$ python3 -q
>>> import numpy as np
>>> from numpy import linalg as LA
>>> np.set_printoptions(suppress=True, linewidth=100)
>>> rnd = lambda a: np.round(a, 1) + 0
>>> M = np.load("x.npy")
>>> M
array([[2., 1., 0., 0., 0.],
       [0., 2., 1., 0., 0.],
       [0., 0., 2., 1., 0.],
       [0., 0., 0., 2., 1.],
       [0., 0., 0., 0., 2.]])
>>> x = np.array([-2, 7, 6, 1, -8])
>>> target = M @ x
>>> target
array([  3.,  20.,  13.,  -6., -16.])
>>> rnd(LA.solve(M.T, M[4]))
array([0., 0., 0., 0., 1.])
>>> rnd(LA.solve(M, target))
array([-2.,  7.,  6.,  1., -8.])
>>> E = np.array([[1.7, -0.3, 1.9, -0.1, -1.0, -0.7, 2.0],
...     [0.6, -0.5, -0.4, -1.0, -0.9, -0.6, 1.0],
...     [1.4, 0.4, 0.4, -1.6, -0.1, 0.5, -0.8],
...     [0.3, 0.1, -2.5, 0.6, -1.4, 0.7, -0.2],
...     [0.6, 0.0, -0.4, -2.8, -1.6, -0.9, -2.1],
...     [-0.8, -1.2, -0.2, 0.1, -0.3, 0.8, -0.6]])
>>> rng = np.random.default_rng(14)
>>> E[4] = E[1] + 0.3 * rng.normal(size=7)
>>> rnd(E)
array([[ 1.7, -0.3,  1.9, -0.1, -1. , -0.7,  2. ],
       [ 0.6, -0.5, -0.4, -1. , -0.9, -0.6,  1. ],
       [ 1.4,  0.4,  0.4, -1.6, -0.1,  0.5, -0.8],
       [ 0.3,  0.1, -2.5,  0.6, -1.4,  0.7, -0.2],
       [ 0.8, -0.8, -0.9, -1.9, -1. , -0.2,  1. ],
       [-0.8, -1.2, -0.2,  0.1, -0.3,  0.8, -0.6]])
>>> M2 = E / np.sqrt((E ** 2).mean(axis=1, keepdims=True))
>>> LA.matrix_rank(M2) == LA.matrix_rank(E)
np.True_
>>> mat = np.load("data.npy")
>>> mat
array([[-3, -1, -1, -2, -1, -2, -2],
       [ 0,  2,  2,  1,  2,  1,  1],
       [ 4,  6,  6,  5,  6,  5,  5],
       [-3, -1, -1, -2, -1, -2, -2],
       [-3, -1, -1, -2, -1, -2, -2]])
>>> # rank 2
>>> rnd(LA.norm(mat[3] - mat[1]))
np.float64(7.9)
>>> Uu, s, vt = LA.svd(mat, full_matrices=False)
>>> Uu.shape, s.shape, vt.shape
((5, 5), (5,), (5, 7))
>>> np.allclose(Uu * s @ vt, mat)
True
>>> rnd(s / s[0])
array([1. , 0.3, 0. , 0. , 0. ])
>>> (s > 1e-8).sum()
np.int64(2)
>>> np.abs(Uu[:, 0]).round(6).argmax()
np.int64(2)
>>> rnd(Uu.T @ Uu)
array([[1., 0., 0., 0., 0.],
       [0., 1., 0., 0., 0.],
       [0., 0., 1., 0., 0.],
       [0., 0., 0., 1., 0.],
       [0., 0., 0., 0., 1.]])
>>> rnd(np.cumsum(s ** 2) / np.sum(s ** 2))
array([0.9, 1. , 1. , 1. , 1. ])
>>> Uu, s, vt = LA.svd(mat)
>>> rnd(s)
array([16.4,  4.1,  0. ,  0. ,  0. ])
>>> np.argmax(s[:-1] / (s[1:] + 1e-6)) + 1
np.int64(2)
>>> M2 = Uu[:, :2] @ np.diag(s[:2]) @ vt[:2]
>>> rnd(LA.norm(mat - M2) / LA.norm(mat))
np.float64(0.0)
>>> rnd(M2)
array([[-3., -1., -1., -2., -1., -2., -2.],
       [ 0.,  2.,  2.,  1.,  2.,  1.,  1.],
       [ 4.,  6.,  6.,  5.,  6.,  5.,  5.],
       [-3., -1., -1., -2., -1., -2., -2.],
       [-3., -1., -1., -2., -1., -2., -2.]])
>>> W0 = np.load("mat.npy")
>>> W0
array([[1, 0, 0, 0],
       [7, 2, 6, 1],
       [1, 0, 0, 0],
       [4, 1, 3, 0],
       [0, 0, 0, 0],
       [0, 0, 0, 0],
       [7, 2, 6, 1],
       [4, 1, 3, 0],
       [7, 2, 6, 1],
       [0, 0, 0, 0],
       [4, 1, 3, 0],
       [4, 1, 3, 0],
       [4, 1, 3, 0],
       [4, 1, 3, 0],
       [7, 2, 6, 1],
       [7, 2, 6, 1],
       [0, 0, 0, 0],
       [1, 0, 0, 0],
       [7, 2, 6, 1],
       [1, 0, 0, 0],
       [0, 0, 0, 0],
       [7, 2, 6, 1],
       [1, 0, 0, 0],
       [0, 0, 0, 0],
       [7, 2, 6, 1],
       [4, 1, 3, 0],
       [0, 0, 0, 0],
       [1, 0, 0, 0]])
>>> # row 2 repeats row 0
>>> Uu, s, vt = LA.svd(W0)
>>> np.argmax(s[:-1] / (s[1:] + 1e-6)) + 1
np.int64(3)
>>> rnd(s)
array([30.1,  2. ,  1. ,  0. ])
>>> M2 = Uu[:, :3] @ np.diag(s[:3]) @ vt[:3]
>>> LA.matrix_rank(M2)
np.int64(3)
>>> rnd(np.abs(W0 - M2).max())
np.float64(0.0)
>>> LA.matrix_rank(W0, rtol=0.05)
np.int64(2)
>>> J = np.loadtxt("layer17.csv", delimiter=",")
>>> J
array([[0., 0., 0., 0., 0., 0., 0.],
       [0., 0., 0., 0., 1., 0., 0.],
       [0., 0., 0., 1., 0., 1., 1.],
       [0., 0., 1., 0., 0., 1., 1.],
       [0., 1., 0., 0., 0., 0., 0.],
       [0., 0., 1., 1., 0., 0., 0.],
       [0., 0., 1., 1., 0., 0., 0.]])
>>> # symmetric, so the eigenvalues are real
>>> vals, V = LA.eig(M)
>>> rnd(np.sort(LA.eigvals(LA.inv(M))))
array([0.5, 0.5, 0.5, 0.5, 0.5])
>>> rank = LA.matrix_rank(J)
>>> rank
np.int64(5)
>>> ns = LA.svd(J)[2][rank:].T
>>> [int(LA.matrix_rank(J[:, :j + 1])) for j in range(7)]
[0, 1, 2, 3, 4, 5, 5]
>>> ns.shape
(7, 2)
>>> [int(LA.matrix_rank(J[:i])) for i in range(1, len(J) + 1)]
[0, 1, 2, 3, 4, 5, 5]
>>> rnd(ns @ ns.T)
array([[ 1. ,  0. ,  0. ,  0. ,  0. ,  0. ,  0. ],
       [ 0. ,  0. ,  0. ,  0. ,  0. ,  0. ,  0. ],
       [ 0. ,  0. ,  0. ,  0. ,  0. ,  0. ,  0. ],
       [ 0. ,  0. ,  0. ,  0. ,  0. ,  0. ,  0. ],
       [ 0. ,  0. ,  0. ,  0. ,  0. ,  0. ,  0. ],
       [ 0. ,  0. ,  0. ,  0. ,  0. ,  0.5, -0.5],
       [ 0. ,  0. ,  0. ,  0. ,  0. , -0.5,  0.5]])
>>> rnd(J @ ns)
array([[0., 0.],
       [0., 0.],
       [0., 0.],
       [0., 0.],
       [0., 0.],
       [0., 0.],
       [0., 0.]])
>>> vals, V = LA.eigh(J)
>>> rnd(LA.eigvalsh(J + -3 * np.eye(7)))
array([-4.6, -4. , -4. , -3. , -3. , -2. , -0.4])
>>> rnd(V.T @ J @ V)
array([[-1.6,  0. ,  0. ,  0. ,  0. ,  0. ,  0. ],
       [ 0. , -1. ,  0. ,  0. ,  0. ,  0. ,  0. ],
       [ 0. ,  0. , -1. ,  0. ,  0. ,  0. ,  0. ],
       [ 0. ,  0. ,  0. ,  0. ,  0. ,  0. ,  0. ],
       [ 0. ,  0. ,  0. ,  0. ,  0. ,  0. ,  0. ],
       [ 0. ,  0. ,  0. ,  0. ,  0. ,  1. ,  0. ],
       [ 0. ,  0. ,  0. ,  0. ,  0. ,  0. ,  2.6]])
>>> rnd(LA.eigvalsh(J @ J))
array([0. , 0. , 1. , 1. , 1. , 2.4, 6.6])
>>> (vals > 1e-8).sum(), (vals < -1e-8).sum()
(np.int64(2), np.int64(3))
>>> rnd(np.abs(V[:, -1]))
array([0. , 0. , 0.6, 0.6, 0. , 0.4, 0.4])
>>> rnd(V.T @ V)
array([[1., 0., 0., 0., 0., 0., 0.],
       [0., 1., 0., 0., 0., 0., 0.],
       [0., 0., 1., 0., 0., 0., 0.],
       [0., 0., 0., 1., 0., 0., 0.],
       [0., 0., 0., 0., 1., 0., 0.],
       [0., 0., 0., 0., 0., 1., 0.],
       [0., 0., 0., 0., 0., 0., 1.]])
>>> rnd(LA.svd(J, compute_uv=False))
array([2.6, 1.6, 1. , 1. , 1. , 0. , 0. ])
>>> F = np.loadtxt("block9.csv", delimiter=",")
>>> F
array([[ 22., -18.,  -2.,   5.],
       [ 30., -29.,  -4.,  10.],
       [ 30., -23., -10.,  10.],
       [ 30., -26.,  -4.,   7.]])
>>> z = rng.permutation(4)
>>> z
array([0, 3, 2, 1])
>>> M2 = F[z][:, z]
>>> M2
array([[ 22.,   5.,  -2., -18.],
       [ 30.,   7.,  -4., -26.],
       [ 30.,  10., -10., -23.],
       [ 30.,  10.,  -4., -29.]])
>>> rnd(np.sort(np.abs(LA.eigvals(M2))))
array([3., 6., 7., 8.])
>>> Uu, s, vt = LA.svd(F)
>>> np.argmax(s[:-1] / (s[1:] + 1e-6)) + 1
np.int64(1)
>>> rnd(s)
array([76.9,  6.4,  2.9,  0.7])
>>> M2 = Uu[:, :1] @ np.diag(s[:1]) @ vt[:1]
>>> LA.matrix_rank(M2)
np.int64(1)
>>> rnd(np.abs(F - M2).max())
np.float64(4.6)
>>> blk = np.stack([F, -1 * F, F[::-1]])
>>> blk.sum(axis=0)
array([[ 30., -26.,  -4.,   7.],
       [ 30., -23., -10.,  10.],
       [ 30., -29.,  -4.,  10.],
       [ 22., -18.,  -2.,   5.]])
>>> LA.matrix_rank(blk.reshape(3, -1))
np.int64(2)
>>> rnd(LA.det(blk))
array([-1008., -1008., -1008.])
>>> (blk @ F.T).shape
(3, 4, 4)
